$ python -q
>>> import numpy as np
>>> np.set_printoptions(precision=2, suppress=True, linewidth=160, floatmode="fixed")
>>> A = np.load("mat.npy")
>>> print(A)
[[ 1  0  0  0  0  0  0]
 [ 1  1  0  0  0  0  0]
 [ 2  0  1  0  0  0  0]
 [-3  2  0  1  0  0  0]
 [ 1  0  0 -1  1  0  0]
 [ 2  3  0 -3  3  1  0]
 [ 0  0 -1  2  3 -2  1]]
>>> Y = A / np.linalg.norm(A, axis=1, keepdims=True)
>>> C2 = Y @ Y.T
>>> print((C2 - 2 * np.eye(7)).round(6).argmax(axis=1))
[2 0 0 6 5 4 4]
>>> print(np.linalg.norm(Y, axis=1))
[1.00 1.00 1.00 1.00 1.00 1.00 1.00]
>>> print(C2[0])
[ 1.00  0.71  0.89 -0.80  0.58  0.35  0.00]
>>> rng = np.random.default_rng(38)
>>> Y = A + rng.integers(-2, 3, (7, 5)) @ rng.integers(-2, 3, (5, 7))
>>> print(Y)
[[ 5 -2  4  0 -2 -1  0]
 [-1  8 -3  4 -2 -3 -5]
 [ 1 -6  1 -1 -1  3  2]
 [-6  3 -3  2 -1 -3 -1]
 [ 7  8 -1 -2  1  1 -6]
 [ 2  3  2 -3  5  2  2]
 [ 6 -3  4  2 -1 -4  0]]
>>> print(np.abs(Y - A).sum(axis=1))
[13 26 14 13 23  7 21]
>>> Q, V = np.linalg.qr(Y[:, :2])[0], np.linalg.qr(Y[:, 2:])[0]
>>> sig = np.linalg.svd(Q.T @ V, compute_uv=False)
>>> print((sig > 0.9).sum())
2
>>> labels = rng.permutation(7)
>>> print(labels)
[2 3 0 6 5 1 4]
>>> Y = A[labels][:, labels]
>>> print(Y)
[[ 1  0  2  0  0  0  0]
 [ 0  1 -3  0  0  2  0]
 [ 0  0  1  0  0  0  0]
 [-1  2  0  1 -2  0  3]
 [ 0 -3  2  0  1  3  3]
 [ 0  0  1  0  0  1  0]
 [ 0 -1  1  0  0  0  1]]
>>> print(np.sort(np.abs(np.linalg.eigvals(Y))))
[1.00 1.00 1.00 1.00 1.00 1.00 1.00]
>>> print(np.diag(Y))
[1 1 1 1 1 1 1]
>>> mat = np.load("out9.npy")
>>> print(mat)
[[ 0.08  0.08 -0.12  0.05 -0.08 -0.08 -0.08  0.08  0.08 -0.08  0.05 -0.05 -0.08]
 [ 0.08  0.08 -0.12  0.05 -0.08 -0.08 -0.08  0.08  0.08 -0.08  0.05 -0.05 -0.08]
 [-0.12 -0.12  0.16 -0.07  0.12  0.12  0.12 -0.12 -0.12  0.12 -0.07  0.07  0.12]
 [ 0.05  0.05 -0.07  0.03 -0.05 -0.05 -0.05  0.05  0.05 -0.05  0.03 -0.03 -0.05]
 [-0.08 -0.08  0.12 -0.05  0.08  0.08  0.08 -0.08 -0.08  0.08 -0.05  0.05  0.08]
 [-0.08 -0.08  0.12 -0.05  0.08  0.08  0.08 -0.08 -0.08  0.08 -0.05  0.05  0.08]
 [-0.08 -0.08  0.12 -0.05  0.08  0.08  0.08 -0.08 -0.08  0.08 -0.05  0.05  0.08]
 [ 0.08  0.08 -0.12  0.05 -0.08 -0.08 -0.08  0.08  0.08 -0.08  0.05 -0.05 -0.08]
 [ 0.08  0.08 -0.12  0.05 -0.08 -0.08 -0.08  0.08  0.08 -0.08  0.05 -0.05 -0.08]
 [-0.08 -0.08  0.12 -0.05  0.08  0.08  0.08 -0.08 -0.08  0.08 -0.05  0.05  0.08]
 [ 0.05  0.05 -0.07  0.03 -0.05 -0.05 -0.05  0.05  0.05 -0.05  0.03 -0.03 -0.05]
 [-0.05 -0.05  0.07 -0.03  0.05  0.05  0.05 -0.05 -0.05  0.05 -0.03  0.03  0.05]
 [-0.08 -0.08  0.12 -0.05  0.08  0.08  0.08 -0.08 -0.08  0.08 -0.05  0.05  0.08]]
>>> # projection: eigenvalues are 0 or 1
>>> vals, V = np.linalg.eigh(mat)
>>> print((vals > 1e-8).sum(), (vals < -1e-8).sum())
1 0
>>> print(np.round(np.linalg.svd(mat, compute_uv=False), 2) + 0)
[1.00 0.00 0.00 0.00 0.00 0.00 0.00 0.00 0.00 0.00 0.00 0.00 0.00]
>>> m1 = np.load("run7.npy")
>>> print(m1)
[[0 3 0 0]
 [0 0 3 0]
 [0 0 0 0]
 [0 1 3 0]
 [0 0 1 0]
 [0 1 0 0]
 [0 1 0 1]
 [0 2 0 0]
 [0 0 0 1]
 [2 0 1 0]
 [0 0 0 0]
 [0 0 0 1]]
>>> # row 10 repeats row 2
>>> labels = m1[:, 0] > np.median(m1[:, 0])
>>> u = m1[labels].mean(axis=0) - m1[~labels].mean(axis=0)
>>> print((((m1 - m1.mean(axis=0)) @ u > 0) == labels).mean())
0.75
>>> Xc = m1 - m1.mean(axis=0)
>>> V = np.linalg.svd(Xc)[2][:2]
>>> Y = Xc - Xc @ V.T @ V
>>> print(np.diag(V.T @ V))
[0.03 0.95 0.97 0.05]
>>> print(round(float(np.linalg.norm(Y) / np.linalg.norm(Xc)), 2))
0.41
>>> print(np.linalg.norm(Y, axis=1).round(6).argmax())
9
>>> Xc = (m1 - m1.mean(axis=0)) / m1.std(axis=0)
>>> print(Xc.std(axis=0))
[1.00 1.00 1.00 1.00]
>>> b = np.linalg.lstsq(np.delete(Xc, 1, axis=1), Xc[:, 1])[0]
>>> print(b)
[-0.25 -0.28 -0.35]
>>> print(np.abs(b).argmax())
2
>>> J = np.minimum.outer(np.arange(1, 10), np.arange(1, 10)) * 5
>>> print(J)
[[ 5  5  5  5  5  5  5  5  5]
 [ 5 10 10 10 10 10 10 10 10]
 [ 5 10 15 15 15 15 15 15 15]
 [ 5 10 15 20 20 20 20 20 20]
 [ 5 10 15 20 25 25 25 25 25]
 [ 5 10 15 20 25 30 30 30 30]
 [ 5 10 15 20 25 30 35 35 35]
 [ 5 10 15 20 25 30 35 40 40]
 [ 5 10 15 20 25 30 35 40 45]]
>>> # symmetric, so the eigenvalues are real
>>> x = np.array([1, -3, -3, 3, -7, 6, -4, -4, -2])
>>> h = np.maximum(J @ x, 0)
>>> print(h)
[0 0 0 0 0 0 0 0 0]
>>> print(np.tanh(J @ x))
[-1.00 -1.00 -1.00 -1.00 -1.00 -1.00 -1.00 -1.00 -1.00]
>>> L = np.linalg.cholesky(J)
>>> print(np.diag(L) ** 2)
[5.00 5.00 5.00 5.00 5.00 5.00 5.00 5.00 5.00]
>>> print(L @ L.T)
[[ 5.00  5.00  5.00  5.00  5.00  5.00  5.00  5.00  5.00]
 [ 5.00 10.00 10.00 10.00 10.00 10.00 10.00 10.00 10.00]
 [ 5.00 10.00 15.00 15.00 15.00 15.00 15.00 15.00 15.00]
 [ 5.00 10.00 15.00 20.00 20.00 20.00 20.00 20.00 20.00]
 [ 5.00 10.00 15.00 20.00 25.00 25.00 25.00 25.00 25.00]
 [ 5.00 10.00 15.00 20.00 25.00 30.00 30.00 30.00 30.00]
 [ 5.00 10.00 15.00 20.00 25.00 30.00 35.00 35.00 35.00]
 [ 5.00 10.00 15.00 20.00 25.00 30.00 35.00 40.00 40.00]
 [ 5.00 10.00 15.00 20.00 25.00 30.00 35.00 40.00 45.00]]
>>> print(np.linalg.eigvalsh(J).min() > 0)
True
>>> vals, V = np.linalg.eigh(J)
>>> print(np.round(V.T @ V, 2) + 0)
[[1.00 0.00 0.00 0.00 0.00 0.00 0.00 0.00 0.00]
 [0.00 1.00 0.00 0.00 0.00 0.00 0.00 0.00 0.00]
 [0.00 0.00 1.00 0.00 0.00 0.00 0.00 0.00 0.00]
 [0.00 0.00 0.00 1.00 0.00 0.00 0.00 0.00 0.00]
 [0.00 0.00 0.00 0.00 1.00 0.00 0.00 0.00 0.00]
 [0.00 0.00 0.00 0.00 0.00 1.00 0.00 0.00 0.00]
 [0.00 0.00 0.00 0.00 0.00 0.00 1.00 0.00 0.00]
 [0.00 0.00 0.00 0.00 0.00 0.00 0.00 1.00 0.00]
 [0.00 0.00 0.00 0.00 0.00 0.00 0.00 0.00 1.00]]
>>> print(np.abs(V[:, -1]))
[0.08 0.15 0.22 0.28 0.34 0.38 0.42 0.44 0.46]
>>> print(round(float(vals.sum()), 2), np.trace(J))
225.0 225
>>> M = np.loadtxt("layer16.csv", delimiter=",")
>>> print(M)
[[0.00 1.00 0.00 1.00 1.00 0.00 1.00 0.00 1.00 0.00 0.00]
 [1.00 0.00 0.00 0.00 1.00 0.00 1.00 0.00 1.00 0.00 0.00]
 [0.00 0.00 0.00 0.00 0.00 0.00 0.00 1.00 0.00 0.00 0.00]
 [1.00 0.00 0.00 0.00 1.00 1.00 1.00 0.00 1.00 0.00 0.00]
 [1.00 1.00 0.00 1.00 0.00 1.00 1.00 0.00 1.00 0.00 0.00]
 [0.00 0.00 0.00 1.00 1.00 0.00 1.00 0.00 1.00 0.00 0.00]
 [1.00 1.00 0.00 1.00 1.00 1.00 0.00 0.00 0.00 0.00 0.00]
 [0.00 0.00 1.00 0.00 0.00 0.00 0.00 0.00 0.00 0.00 0.00]
 [1.00 1.00 0.00 1.00 1.00 1.00 0.00 0.00 0.00 0.00 0.00]
 [0.00 0.00 0.00 0.00 0.00 0.00 0.00 0.00 0.00 0.00 1.00]
 [0.00 0.00 0.00 0.00 0.00 0.00 0.00 0.00 0.00 1.00 0.00]]
>>> vals, V = np.linalg.eigh(M)
>>> x = np.array([2, 1, -2, 5, 5, -4, 4, -3, -1, 0, 5])
>>> print(np.abs(M).sum(axis=1).max(), np.round(np.abs(vals).max(), 2))
6.0 4.92
>>> print(np.round(np.linalg.eigvalsh(M[1:, 1:]), 2) + 0)
[-2.18 -1.24 -1.00 -1.00 -1.00  0.00  0.36  1.00  1.00  4.07]
>>> print(x @ M @ x)
90.0
>>> print(round(x @ M @ x / (x @ x), 2), round(vals[0], 2), round(vals[-1], 2))
0.71 -2.24 4.92
>>> print((np.sign(V[:, -1].round(6)) == np.sign(V[0, -1].round(6))).astype(int))
[1 1 0 1 1 1 1 0 1 0 0]
